In [1]: import numpy as np

In [2]: from numpy import linalg as LA

In [3]: np.set_printoptions(suppress=True, linewidth=160)

In [4]: J = np.load("arr.npy")

In [5]: print(J)
[[ 0 -6  0 -4  1]
 [ 6  0 -1  6  1]
 [ 0  1  0  1  1]
 [ 4 -6 -1  0  5]
 [-1 -1 -1 -5  0]]

In [6]: U, sigma, Vh = LA.svd(J)

In [7]: vecs = Vh[:(sigma > 1e-8).sum()]

In [8]: rng = np.random.default_rng(94)

In [9]: vec = J[0] + 3 * J[1] + rng.integers(2) * np.eye(5)[2]

In [10]: print(vec)
[18. -6. -3. 14.  4.]

In [11]: print(np.allclose(vecs.T @ vecs @ vec, vec))
True

In [12]: print(LA.matrix_rank(np.vstack([J, vec])))
4

In [13]: print(np.round(vecs.T @ vecs, 1) + 0)
[[ 0.8 -0.1 -0.3  0.1  0. ]
 [-0.1  1.  -0.2  0.1  0. ]
 [-0.3 -0.2  0.3  0.2 -0.1]
 [ 0.1  0.1  0.2  0.9  0. ]
 [ 0.   0.  -0.1  0.   1. ]]

In [14]: U, sigma, Vh = LA.svd(J)

In [15]: print(sigma.round(1) + 0)
[10.6 10.6  2.3  2.3  0. ]

In [16]: M2 = U[:, :4] @ np.diag(sigma[:4]) @ Vh[:4]

In [17]: print(M2.round(1) + 0)
[[ 0. -6.  0. -4.  1.]
 [ 6.  0. -1.  6.  1.]
 [ 0.  1.  0.  1.  1.]
 [ 4. -6. -1.  0.  5.]
 [-1. -1. -1. -5.  0.]]

In [18]: print(round(np.abs(J - M2).max(), 1))
0.0

In [19]: print(round(LA.norm(J - M2) / LA.norm(J), 1))
0.0

In [20]: print(LA.matrix_rank(M2))
4

In [21]: r = LA.matrix_rank(J)

In [22]: print(r)
4

In [23]: N = LA.svd(J)[2][r:].T

In [24]: print(N.shape)
(5, 1)

In [25]: print([int(LA.matrix_rank(J[:i])) for i in range(1, len(J) + 1)])
[1, 2, 3, 4, 4]

In [26]: U, sigma, Vh = LA.svd(J, full_matrices=False)

In [27]: print(np.round(U.T @ U, 1) + 0)
[[1. 0. 0. 0. 0.]
 [0. 1. 0. 0. 0.]
 [0. 0. 1. 0. 0.]
 [0. 0. 0. 1. 0.]
 [0. 0. 0. 0. 1.]]

In [28]: W0 = np.loadtxt("run15.csv", delimiter=",")

In [29]: print(W0)
[[-2. -2.  1. -1.  3.  3.  2.  3.  3. -2.  3. -2. -1. -1.]
 [ 0.  3. -3.  1.  1.  1. -2.  2. -2.  2. -3. -2.  0. -1.]
 [ 0.  0.  0.  0.  0. -1.  0. -2.  2.  0.  0.  0.  0.  3.]
 [ 0.  0.  0. -2.  3.  0.  1.  1.  3. -2.  1.  0. -3.  2.]
 [ 0.  0.  0.  0.  3.  2. -1.  2.  0.  2.  3. -3. -2.  2.]
 [ 0.  0.  0.  0.  0. -1.  2.  1. -3. -3.  3.  2.  2.  0.]
 [ 0.  0.  0.  0.  0.  0. -3. -3.  3. -3.  1.  3. -1.  0.]
 [ 0.  0.  0.  0.  0.  0.  0.  3.  0.  3.  0.  0.  0. -1.]
 [ 0.  0.  0.  0.  0.  0.  0.  0. -1. -3. -3.  1. -3.  3.]
 [ 0.  0.  0.  0.  0.  0.  0.  0.  0.  1.  3. -1.  1. -1.]
 [ 0.  0.  0.  0.  0.  0.  0.  0.  0.  0.  1. -2. -3.  0.]
 [ 0.  0.  0.  0.  0.  0.  0.  0.  0.  0.  0. -3. -3. -1.]
 [ 0.  0.  0.  0.  0.  0.  0.  0.  0.  0.  0.  0.  0.  3.]
 [ 0.  0.  0.  0.  0.  0.  0.  0.  0.  0.  0.  0.  0.  2.]]

In [30]: U, sigma, Vh = LA.svd(W0)

In [31]: print(np.argmax(sigma[:-1] / (sigma[1:] + 1e-6)) + 1)
13

In [32]: M2 = U[:, :13] @ np.diag(sigma[:13]) @ Vh[:13]

In [33]: print(LA.matrix_rank(M2))
13

In [34]: print(round(float(LA.norm(W0 - M2, 2)), 1), np.round(sigma[13], 1))
0.0 0.0

In [35]: print(round(np.abs(W0 - M2).max(), 1))
0.0

In [36]: print(np.allclose(W0[:-1].T @ LA.lstsq(W0[:-1].T, W0[-1])[0], W0[-1]))
True

In [37]: print(np.unique(W0.round(6), axis=0).shape)
(14, 14)

In [38]: print(LA.lstsq(W0[:-1].T, W0[-1])[2])
13

In [39]: M2 = np.array([[-1, -2, 1, 2], [2, -2, -1, 0], [2, -1, -1, 2], [-1, 1, -1, -1]])

In [40]: cent = np.array([[3, 3, -2, 2, 1],
    ...:     [-3, -3, -2, 1, -2],
    ...:     [0, -2, -3, -3, -3],
    ...:     [3, 1, 0, 3, -3],
    ...:     [-3, -2, -1, 1, 0]])

In [41]: data = np.block([[M2, np.array([[-4, 2, -5, 1, 2],
    ...:     [0, -5, 5, -5, 2],
    ...:     [-3, 4, 3, 5, 2],
    ...:     [-2, -1, -3, -2, -5]])], [np.zeros((5, 4)), cent]])

In [42]: print(data)
[[-1. -2.  1.  2. -4.  2. -5.  1.  2.]
 [ 2. -2. -1.  0.  0. -5.  5. -5.  2.]
 [ 2. -1. -1.  2. -3.  4.  3.  5.  2.]
 [-1.  1. -1. -1. -2. -1. -3. -2. -5.]
 [ 0.  0.  0.  0.  3.  3. -2.  2.  1.]
 [ 0.  0.  0.  0. -3. -3. -2.  1. -2.]
 [ 0.  0.  0.  0.  0. -2. -3. -3. -3.]
 [ 0.  0.  0.  0.  3.  1.  0.  3. -3.]
 [ 0.  0.  0.  0. -3. -2. -1.  1.  0.]]

In [43]: U, sigma, Vh = LA.svd(data)

In [44]: print(sigma.round(1) + 0)
[12.1 10.9  8.6  6.   3.3  2.7  1.3  0.8  0. ]

In [45]: M2 = U[:, :8] @ np.diag(sigma[:8]) @ Vh[:8]

In [46]: print(round(float(LA.norm(data - M2, 2)), 1), round(float(sigma[8]), 1))
0.0 0.0

In [47]: print(np.round(LA.norm(data, axis=1), 1))
[7.7 9.4 8.5 6.9 5.2 5.2 5.6 5.3 3.9]

In [48]: print(np.round(LA.norm(data) ** 2 / LA.norm(data, 2) ** 2, 1))
2.7

In [49]: print(round(LA.norm(data, 1), 1), round(LA.norm(data, np.inf), 1))
24.0 23.0

In [50]: print(LA.norm(data, axis=1).argmax())
1

In [51]: print(np.round(LA.norm(data, axis=0), 1))
[3.2 3.2 2.  3.  8.1 8.5 9.3 8.9 7.7]

In [52]: print(np.round(LA.norm(data, "nuc"), 1))
45.7

In [53]: print(round(LA.norm(data, 2), 1))
12.1

In [54]: E = np.load("mat.npy")

In [55]: print(E)
[[ 2.  3.  2.  0. -1.  3.  6.]
 [ 3. -3.  0.  3.  3.  2. -6.]
 [-3. -2. -1. -3. -2. -1. -4.]
 [ 1. -1.  2.  2. -2.  1.  4.]
 [ 3. -3. -1. -2. -1. -3.  1.]
 [ 1. -3.  0.  2.  0.  2. -9.]
 [ 0.  0.  0.  0.  0.  0.  3.]]

In [56]: lab = rng.permutation(7)

In [57]: print(lab)
[4 5 0 6 1 2 3]

In [58]: M2 = E[lab][:, lab]

In [59]: print(np.trace(M2))
4.0

In [60]: print(np.round(np.sort(np.abs(LA.eigvals(M2))), 1))
[1.7 1.7 3.  4.  4.  5.3 5.3]

In [61]: M2 = E / np.sqrt((E ** 2).mean(axis=1, keepdims=True))

In [62]: print(np.round(E - E.mean(axis=1, keepdims=True), 1))
[[-0.1  0.9 -0.1 -2.1 -3.1  0.9  3.9]
 [ 2.7 -3.3 -0.3  2.7  2.7  1.7 -6.3]
 [-0.7  0.3  1.3 -0.7  0.3  1.3 -1.7]
 [ 0.  -2.   1.   1.  -3.   0.   3. ]
 [ 3.9 -2.1 -0.1 -1.1 -0.1 -2.1  1.9]
 [ 2.  -2.   1.   3.   1.   3.  -8. ]
 [-0.4 -0.4 -0.4 -0.4 -0.4 -0.4  2.6]]

In [63]: q, vecs = LA.qr(E[:, :1])[0], LA.qr(E[:, 1:])[0]

In [64]: sigma = LA.svd(q.T @ vecs, compute_uv=False)

In [65]: print(sigma.round(1))
[0.8]

In [66]: print(np.round(np.degrees(np.arccos(sigma.clip(0, 1))), 1))
[32.7]

In [67]: print(round(LA.norm(q @ q.T - vecs @ vecs.T, 2), 1))
1.0

In [68]: print((sigma > 0.9).sum())
0

In [69]: ang = np.radians(45)

In [70]: R = np.eye(7)

In [71]: R[5, 5] = R[6, 6] = np.cos(ang)

In [72]: R[5, 6], R[6, 5] = -np.sin(ang), np.sin(ang)

In [73]: print(R.round(1))
[[ 1.   0.   0.   0.   0.   0.   0. ]
 [ 0.   1.   0.   0.   0.   0.   0. ]
 [ 0.   0.   1.   0.   0.   0.   0. ]
 [ 0.   0.   0.   1.   0.   0.   0. ]
 [ 0.   0.   0.   0.   1.   0.   0. ]
 [ 0.   0.   0.   0.   0.   0.7 -0.7]
 [ 0.   0.   0.   0.   0.   0.7  0.7]]

In [74]: M2 = E @ R.T

In [75]: print(np.round(LA.svd(E, compute_uv=False), 1), np.round(LA.svd(M2, compute_uv=False), 1))
[15.   8.3  5.9  4.1  2.7  1.3  0.3] [15.   8.3  5.9  4.1  2.7  1.3  0.3]

In [76]: print(round(float(LA.det(R)), 1), np.round(np.trace(R), 1))
1.0 6.4

In [77]: u = np.array([4, 2, 0, 3, 0])

In [78]: F = np.outer(rng.normal(size=12), u) + 0.1 * rng.normal(size=(12, 5))

In [79]: print(F.round(1) + 0)
[[ 1.   0.5 -0.1  0.7  0.2]
 [-0.5 -0.3  0.  -0.4 -0.2]
 [ 2.   1.1  0.1  1.5  0. ]
 [-0.6 -0.3  0.1 -0.5  0. ]
 [-2.1 -1.   0.1 -1.6  0.1]
 [-4.5 -2.4  0.  -3.3  0. ]
 [-7.3 -3.8  0.1 -5.5 -0.1]
 [ 1.4  0.5  0.   1.1  0. ]
 [-5.1 -2.5 -0.1 -3.6  0. ]
 [-0.8 -0.5 -0.1 -0.6  0. ]
 [ 1.4  0.8  0.1  1.   0.2]
 [-1.9 -0.8  0.1 -1.4 -0.1]]

In [80]: vec = np.array([-2, 0, 1, -2, -2])

In [81]: y = F @ vec

In [82]: LA.solve(F, y)
LinAlgError: Last 2 dimensions of the array must be square


In [83]: print(np.round(LA.pinv(F) @ F, 1) + 0)
[[1. 0. 0. 0. 0.]
 [0. 1. 0. 0. 0.]
 [0. 0. 1. 0. 0.]
 [0. 0. 0. 1. 0.]
 [0. 0. 0. 0. 1.]]

In [84]: print(y.round(1))
[-3.9  2.1 -7.1  2.4  7.1 15.6 25.9 -4.9 17.5  2.7 -4.9  7. ]

In [85]: y = y + 0.1 * rng.normal(size=12)

In [86]: print(y.round(1))
[-3.9  2.  -7.1  2.4  7.2 15.6 25.9 -4.9 17.5  2.6 -4.8  7.1]

In [87]: c, *_ = LA.lstsq(F, y)

In [88]: print([round(float(LA.norm(LA.solve(F.T @ F + lam * np.eye(5), F.T @ y))), 2) for lam in (0, 1, 10, 100)])
[3.67, 2.61, 2.5, 1.78]

In [89]: print(c.round(1))
[-2.3  0.2  1.5 -1.7 -1.7]

In [90]: print(np.round(F.T @ (y - F @ c), 1) + 0)
[0. 0. 0. 0. 0.]

In [91]: print(np.round(LA.norm(y - F @ c), 1))
0.2

In [92]: U, sigma, Vh = LA.svd(F)

In [93]: print(sigma.round(1))
[14.6  0.4  0.3  0.2  0.1]

In [94]: print(np.argmax(sigma[:-1] / (sigma[1:] + 1e-6)) + 1)
1

In [95]: M2 = U[:, :1] @ np.diag(sigma[:1]) @ Vh[:1]

In [96]: print(LA.matrix_rank(M2))
1

In [97]: print(M2.round(1) + 0)
[[ 1.   0.5  0.   0.7  0. ]
 [-0.5 -0.3  0.  -0.4  0. ]
 [ 2.   1.   0.   1.5  0. ]
 [-0.6 -0.3  0.  -0.5  0. ]
 [-2.1 -1.1  0.  -1.5  0. ]
 [-4.5 -2.3  0.  -3.3 -0.1]
 [-7.4 -3.7  0.  -5.4 -0.1]
 [ 1.3  0.7  0.   1.   0. ]
 [-5.  -2.5  0.  -3.7 -0.1]
 [-0.8 -0.4  0.  -0.6  0. ]
 [ 1.4  0.7  0.   1.   0. ]
 [-1.9 -0.9  0.  -1.4  0. ]]

In [98]: print(round(LA.norm(F - M2, 2), 1), np.round(sigma[1], 1))
0.4 0.4

In [99]: print(round(float(np.abs(F - M2).max()), 1))
0.2
